$ python -q
>>> import numpy as np
>>> np.set_printoptions(precision=2, suppress=True, linewidth=100, sign=" ")
>>> def rd(a):
...     return np.round(a, 2) + 0
... 
>>> data = np.array([[7, 5, 2, 10, 7],
...     [5, 15, -2, -2, 17],
...     [2, -2, 4, 4, 2],
...     [10, -2, 4, 23, -1],
...     [7, 17, 2, -1, 28]])
>>> # looks like rank 4
>>> U, sv, Vt = np.linalg.svd(data)
>>> vecs = Vt[:(sv > 1e-8).sum()]
>>> rng = np.random.default_rng(18)
>>> vec = data[1] + -2 * data[2] + rng.integers(2) * np.eye(5)[4]
>>> vec
array([  1.,  19., -10., -10.,  14.])
>>> np.linalg.matrix_rank(np.vstack([data, vec]))
np.int64(5)
>>> m1 = np.loadtxt("m.csv", delimiter=",")
>>> m1
array([[-0.04,  0.17,  1.32, -0.13, -1.14, -0.7 , -1.38,  1.18, -0.36, -0.27, -1.21,  0.91,  1.75],
       [ 0.97,  0.65,  0.36,  0.87, -0.16, -1.7 , -0.98,  1.68,  0.43,  0.53,  0.5 , -0.28,  0.93],
       [-1.81, -1.22, -0.72, -1.62,  0.34,  3.2 ,  1.88, -3.18, -0.79, -0.98, -0.89,  0.49, -1.8 ],
       [-0.54, -0.12,  1.44, -0.6 , -1.32,  0.  , -1.2 ,  0.6 , -0.66, -0.6 , -1.74,  1.26,  1.68],
       [ 1.79,  0.96, -0.96,  1.72,  1.1 , -2.2 , -0.08,  1.58,  1.21,  1.28,  2.37, -1.61, -0.46]])
>>> # looks like rank 2
>>> U, sv, Vt = np.linalg.svd(m1)
>>> vecs = Vt[:(sv > 1e-8).sum()]
>>> vec = m1[3] + 2 * m1[2] + rng.integers(2) * np.eye(13)[11]
>>> rd(vec)
array([-4.16, -2.56,  0.  , -3.84, -0.64,  6.4 ,  2.56, -5.76, -2.24, -2.56, -3.52,  2.24, -1.92])
>>> rd(np.diag(vecs.T @ vecs))
array([ 0.12,  0.04,  0.15,  0.11,  0.12,  0.28,  0.17,  0.28,  0.05,  0.06,  0.25,  0.13,  0.25])
>>> theta = np.radians(60)
>>> Rm = np.eye(13)
>>> Rm[4, 4] = Rm[1, 1] = np.cos(theta)
>>> Rm[4, 1], Rm[1, 4] = -np.sin(theta), np.sin(theta)
>>> Y = m1 @ Rm.T
>>> rd(np.linalg.det(Rm)), np.trace(Rm)
(np.float64(1.0), np.float64(12.0))
>>> rd(np.abs(Y - m1).max(axis=0))
array([ 0.  ,  1.08,  0.  ,  0.  ,  1.38,  0.  ,  0.  ,  0.  ,  0.  ,  0.  ,  0.  ,  0.  ,  0.  ])
>>> np.allclose(m1 @ m1.T, Y @ Y.T)
True
>>> rd(np.linalg.svd(m1, compute_uv=False)), rd(np.linalg.svd(Y, compute_uv=False))
(array([ 8.18,  6.04,  0.  ,  0.  ,  0.  ]), array([ 8.18,  6.04,  0.  ,  0.  ,  0.  ]))
